$ ipython --no-banner

In [1]: import numpy as np

In [2]: from numpy import linalg as LA

In [3]: np.set_printoptions(suppress=True, linewidth=140)

In [4]: X = np.loadtxt("m.csv", delimiter=",")

In [5]: print(X)
[[ 2. -1. -1.  1. -2. -1. -2.  0. -2.  0.]
 [-2.  2.  0.  0. -2. -1.  1. -2.  0.  2.]
 [-2. -1.  1.  1. -2. -1.  2.  2.  1.  0.]
 [ 2.  2.  0.  0.  0.  0. -2.  0.  1.  1.]
 [-2. -1.  1. -1.  1.  1.  0. -1.  1.  1.]
 [ 1.  1.  2.  0. -1. -1. -2.  2.  1.  2.]
 [-1.  2.  1. -1.  0.  2.  0.  0.  2.  1.]
 [ 2.  1.  0. -1.  0.  0. -1. -1. -1.  3.]
 [ 2.  0.  2.  1.  2.  2.  1.  1. -2.  2.]
 [ 0.  0.  0.  0.  0.  0.  0.  0.  0. -4.]]

In [6]: def softmax(z):
   ...:     e = np.exp(z - z.max(axis=-1, keepdims=True))
   ...:     return e / e.sum(axis=-1, keepdims=True)
   ...: 

In [7]: print(np.round(softmax(X).sum(axis=1), 1))
[1. 1. 1. 1. 1. 1. 1. 1. 1. 1.]

In [8]: print(np.round(softmax(X[4] + 5), 1) + 0)
[0.  0.  0.2 0.  0.2 0.2 0.1 0.  0.2 0.2]

In [9]: att = X @ X.T / np.sqrt(10)

In [10]: print(np.round(softmax(att + np.triu(np.full(att.shape, -np.inf), 1)), 1) + 0)
[[1.  0.  0.  0.  0.  0.  0.  0.  0.  0. ]
 [0.  1.  0.  0.  0.  0.  0.  0.  0.  0. ]
 [0.  0.  1.  0.  0.  0.  0.  0.  0.  0. ]
 [0.  0.  0.  0.9 0.  0.  0.  0.  0.  0. ]
 [0.  0.1 0.  0.  0.9 0.  0.  0.  0.  0. ]
 [0.  0.  0.  0.  0.  0.9 0.  0.  0.  0. ]
 [0.  0.  0.  0.  0.  0.  0.9 0.  0.  0. ]
 [0.  0.  0.  0.1 0.  0.  0.  0.9 0.  0. ]
 [0.  0.  0.  0.  0.  0.  0.  0.  1.  0. ]
 [0.  0.  0.  0.  0.  0.  0.  0.  0.  1. ]]

In [11]: A2 = np.array([[3, 1, 1, 2, 3, 1, 0, 3, 3, 1],
    ...:     [2, 1, 0, 2, 0, 0, 1, 1, 2, 1],
    ...:     [2, 0, 1, 2, 2, 1, 3, 3, 1, 3],
    ...:     [0, 0, 0, 1, 0, 1, 1, 0, 2, 1],
    ...:     [0, 3, 1, 3, 1, 1, 1, 1, 1, 2],
    ...:     [1, 3, 2, 2, 2, 0, 2, 0, 3, 0],
    ...:     [0, 2, 0, 0, 2, 2, 0, 3, 1, 2],
    ...:     [2, 0, 3, 1, 2, 1, 0, 0, 3, 1],
    ...:     [0, 2, 0, 1, 0, 2, 1, 3, 1, 3],
    ...:     [3, 1, 3, 1, 3, 1, 1, 2, 0, 2]])

In [12]: data = A2 + A2.T

In [13]: print(data)
[[6 3 3 2 3 2 0 5 3 4]
 [3 2 0 2 3 3 3 1 4 2]
 [3 0 2 2 3 3 3 6 1 6]
 [2 2 2 2 3 3 1 1 3 2]
 [3 3 3 3 2 3 3 3 1 5]
 [2 3 3 3 3 0 4 1 5 1]
 [0 3 3 1 3 4 0 3 2 3]
 [5 1 6 1 3 1 3 0 6 3]
 [3 4 1 3 1 5 2 6 2 3]
 [4 2 6 2 5 1 3 3 3 4]]

In [14]: print((data + data.T) / 2)
[[6. 3. 3. 2. 3. 2. 0. 5. 3. 4.]
 [3. 2. 0. 2. 3. 3. 3. 1. 4. 2.]
 [3. 0. 2. 2. 3. 3. 3. 6. 1. 6.]
 [2. 2. 2. 2. 3. 3. 1. 1. 3. 2.]
 [3. 3. 3. 3. 2. 3. 3. 3. 1. 5.]
 [2. 3. 3. 3. 3. 0. 4. 1. 5. 1.]
 [0. 3. 3. 1. 3. 4. 0. 3. 2. 3.]
 [5. 1. 6. 1. 3. 1. 3. 0. 6. 3.]
 [3. 4. 1. 3. 1. 5. 2. 6. 2. 3.]
 [4. 2. 6. 2. 5. 1. 3. 3. 3. 4.]]

In [15]: print(data @ data)
[[121  68 100  65  92  69  70  94 100 109]
 [ 68  65  62  52  62  62  46  70  67  70]
 [100  62 117  56  94  56  67  74  97 100]
 [ 65  52  56  49  58  53  50  65  60  69]
 [ 92  62  94  58  93  64  65  78  91  96]
 [ 69  62  56  53  64  83  46  88  60  87]
 [ 70  46  67  50  65  46  66  56  72  72]
 [ 94  70  74  65  78  88  56 127  63 115]
 [100  67  97  60  91  60  72  63 114  84]
 [109  70 100  69  96  87  72 115  84 129]]

In [16]: print(np.round(np.sort(np.abs(LA.eigvals(data))), 1))
[ 0.7  1.1  2.2  2.6  3.4  4.3  4.5  6.   9.5 27.8]

In [17]: print(np.allclose(data, data.T))
True

In [18]: print(round(float(LA.det(data)), 1))
-467540.0

In [19]: assert data == data.T
---------------------------------------------------------------------------
ValueError                                Traceback (most recent call last)
Cell In[19], line 1
----> 1 assert data == data.T

ValueError: The truth value of an array with more than one element is ambiguous. Use a.any() or a.all()

In [20]: print(np.trace(data))
20

In [21]: print([round(float(LA.det(data[:i, :i])), 2) + 0 for i in range(1, 11)])
[6.0, 3.0, -12.0, -40.0, 100.0, -380.0, -1920.0, 34352.0, 159654.0, -467540.0]

In [22]: arr = np.loadtxt("a.csv", delimiter=",")

In [23]: print(arr)
[[2. 0. 0. 0. 0.]
 [3. 1. 0. 0. 0.]
 [2. 0. 2. 0. 0.]
 [2. 2. 1. 0. 0.]
 [2. 1. 0. 2. 3.]]

In [24]: hat = np.triu(np.array([[3, 1, 2, -3, -3],
    ...:     [-3, -2, 2, -2, 0],
    ...:     [2, -1, 2, -3, 0],
    ...:     [-1, 2, -2, 1, -1],
    ...:     [-1, 1, 1, -1, 0]]), 1) + np.eye(5)

In [25]: A2 = hat @ arr @ LA.inv(hat)

In [26]: print(np.round(np.poly(A2), 1) + 0)
[  1.  -8.  23. -28.  12.   0.]

In [27]: print(hat @ arr - arr @ hat)
[[ -5. -10.  -3.   0.  -3.]
 [  0.  -7.  -6.  11.   9.]
 [ -6.  -8.  -7.  12.   6.]
 [ -2.  -3.  -8.  11.   3.]
 [  0.  -2.  -6.   8.   8.]]

In [28]: rng = np.random.default_rng(57)

In [29]: A2 = arr + rng.integers(-2, 3, (5, 4)) @ rng.integers(-2, 3, (4, 5))

In [30]: print(A2)
[[ 6.  8.  0. -2.  0.]
 [ 6.  4. -2. -1.  0.]
 [ 3.  3. -1. -6.  0.]
 [ 1.  0.  3.  3.  0.]
 [-1. -6.  0.  3.  3.]]

In [31]: print(A2 - arr)
[[ 4.  8.  0. -2.  0.]
 [ 3.  3. -2. -1.  0.]
 [ 1.  3. -3. -6.  0.]
 [-1. -2.  2.  3.  0.]
 [-3. -7.  0.  1.  0.]]

In [32]: print(LA.matrix_rank(A2 - arr, tol=1e-8))
4

In [33]: vals, V = LA.eigh(data)

In [34]: x0 = np.array([9, -5, -3, 3, 6, 1, -7, 1, -1, -2])

In [35]: print(np.round(LA.eigvalsh(data[1:, 1:]), 1))
[-9.3 -4.2 -3.3 -2.4 -0.3  0.8  2.4  5.9 24.4]

In [36]: print((np.sign(V[:, -1].round(6)) == np.sign(V[0, -1].round(6))).astype(int))
[1 1 1 1 1 1 1 1 1 1]

In [37]: idx = rng.permutation(10)

In [38]: A2 = X[:, idx] * rng.choice([-1, 1], 10)

In [39]: print(A2)
[[ 0.  1.  1. -1.  2. -2. -0.  1. -2. -2.]
 [ 2.  1. -0.  2. -1.  0.  2.  0. -2.  2.]
 [ 0.  1. -1. -1. -2.  1. -2.  1. -2.  2.]
 [ 1. -0. -0.  2.  2.  1. -0.  0.  0. -2.]
 [ 1. -1. -1. -1. -0.  1.  1. -1.  1.  2.]
 [ 2.  1. -2.  1.  2.  1. -2.  0. -1. -1.]
 [ 1. -2. -1.  2. -0.  2. -0. -1.  0.  1.]
 [ 3. -0. -0.  1.  1. -1.  1. -1.  0. -2.]
 [ 2. -2. -2.  0. -1. -2. -1.  1.  2. -2.]
 [-4. -0. -0.  0. -0.  0. -0.  0.  0. -0.]]

In [40]: U, _, Vt = LA.svd(X.T @ A2)

In [41]: print(np.round(LA.lstsq(X, A2)[0], 1) + 0)
[[ 0.  0.  0.  0.  0.  0.  0.  0.  0. -1.]
 [ 0.  0.  0.  1.  0.  0.  0.  0.  0.  0.]
 [ 0.  0. -1.  0.  0.  0.  0.  0.  0.  0.]
 [ 0.  0.  0.  0.  0.  0.  0.  1.  0.  0.]
 [ 0.  0.  0.  0.  0.  0.  0.  0.  1.  0.]
 [ 0. -1.  0.  0.  0.  0.  0.  0.  0.  0.]
 [ 0.  0.  0.  0. -1.  0.  0.  0.  0.  0.]
 [ 0.  0.  0.  0.  0.  0. -1.  0.  0.  0.]
 [ 0.  0.  0.  0.  0.  1.  0.  0.  0.  0.]
 [ 1.  0.  0.  0.  0.  0.  0.  0.  0.  0.]]

In [42]: print(LA.matrix_rank(arr - arr[0, 0] * np.eye(5)))
4

In [43]: print(arr @ arr)
[[ 4.  0.  0.  0.  0.]
 [ 9.  1.  0.  0.  0.]
 [ 8.  0.  4.  0.  0.]
 [12.  2.  2.  0.  0.]
 [17.  8.  2.  6.  9.]]

In [44]: print(np.round(np.sort(LA.eigvals(arr)), 1))
[0. 1. 2. 2. 3.]

In [45]: W0 = np.loadtxt("out2.csv", delimiter=",")

In [46]: print(W0.round(1) + 0)
[[ 0.   0.   0.   0.   0.   0.   0.   0.   0. ]
 [ 0.   0.3  0.   0.1 -0.3  0.1  0.   0.1  0.2]
 [ 0.   0.   0.   0.   0.   0.   0.   0.   0. ]
 [ 0.   0.1  0.   0.  -0.1  0.   0.   0.   0.1]
 [ 0.  -0.3  0.  -0.1  0.4 -0.1  0.  -0.1 -0.2]
 [ 0.   0.1  0.   0.  -0.1  0.   0.   0.   0.1]
 [ 0.   0.   0.   0.   0.   0.   0.   0.   0. ]
 [ 0.   0.1  0.   0.  -0.1  0.   0.   0.   0.1]
 [ 0.   0.2  0.   0.1 -0.2  0.1  0.   0.1  0.1]]

In [47]: U, sig, Vt = LA.svd(W0)

In [48]: print(sig.round(1) + 0)
[1. 0. 0. 0. 0. 0. 0. 0. 0.]

In [49]: print(np.argmax(sig[:-1] / (sig[1:] + 1e-6)) + 1)
1

In [50]: A2 = U[:, :1] @ np.diag(sig[:1]) @ Vt[:1]

In [51]: print(LA.matrix_rank(A2))
1

In [52]: print(np.round(LA.norm(W0 - A2) / LA.norm(W0), 1))
0.0

In [53]: print(round(np.abs(W0 - A2).max(), 1))
0.0

In [54]: print(LA.matrix_rank(W0, rtol=0.05))
1

In [55]: print(round(LA.norm(W0 - A2, 2), 1), np.round(sig[1], 1))
0.0 0.0

In [56]: print(A2.round(1) + 0)
[[ 0.   0.   0.   0.   0.   0.   0.   0.   0. ]
 [ 0.   0.3  0.   0.1 -0.3  0.1  0.   0.1  0.2]
 [ 0.   0.   0.   0.   0.   0.   0.   0.   0. ]
 [ 0.   0.1  0.   0.  -0.1  0.   0.   0.   0.1]
 [ 0.  -0.3  0.  -0.1  0.4 -0.1  0.  -0.1 -0.2]
 [ 0.   0.1  0.   0.  -0.1  0.   0.   0.   0.1]
 [ 0.   0.   0.   0.   0.   0.   0.   0.   0. ]
 [ 0.   0.1  0.   0.  -0.1  0.   0.   0.   0.1]
 [ 0.   0.2  0.   0.1 -0.2  0.1  0.   0.1  0.1]]

In [57]: idx = rng.permutation(9)

In [58]: print(idx)
[0 3 7 4 1 6 8 5 2]

In [59]: A2 = W0[idx][:, idx]

In [60]: print(np.trace(A2))
1.0

In [61]: print(np.round(np.sort(np.abs(LA.eigvals(A2))), 1) + 0)
[0. 0. 0. 0. 0. 0. 0. 0. 1.]

In [62]: print(np.abs(np.diag(LA.qr(W0)[1])) > 1e-9)
[ True False False False False False False False False]

In [63]: print(np.round(W0 @ LA.pinv(W0) @ W0, 1) + 0)
[[ 0.   0.   0.   0.   0.   0.   0.   0.   0. ]
 [ 0.   0.3  0.   0.1 -0.3  0.1  0.   0.1  0.2]
 [ 0.   0.   0.   0.   0.   0.   0.   0.   0. ]
 [ 0.   0.1  0.   0.  -0.1  0.   0.   0.   0.1]
 [ 0.  -0.3  0.  -0.1  0.4 -0.1  0.  -0.1 -0.2]
 [ 0.   0.1  0.   0.  -0.1  0.   0.   0.   0.1]
 [ 0.   0.   0.   0.   0.   0.   0.   0.   0. ]
 [ 0.   0.1  0.   0.  -0.1  0.   0.   0.   0.1]
 [ 0.   0.2  0.   0.1 -0.2  0.1  0.   0.1  0.1]]

In [64]: print(LA.lstsq(W0[:-1].T, W0[-1])[2])
1

In [65]: print(np.allclose(W0[:-1].T @ LA.lstsq(W0[:-1].T, W0[-1])[0], W0[-1]))
True

In [66]: print(np.unique(W0.round(6), axis=0).shape)
(6, 9)
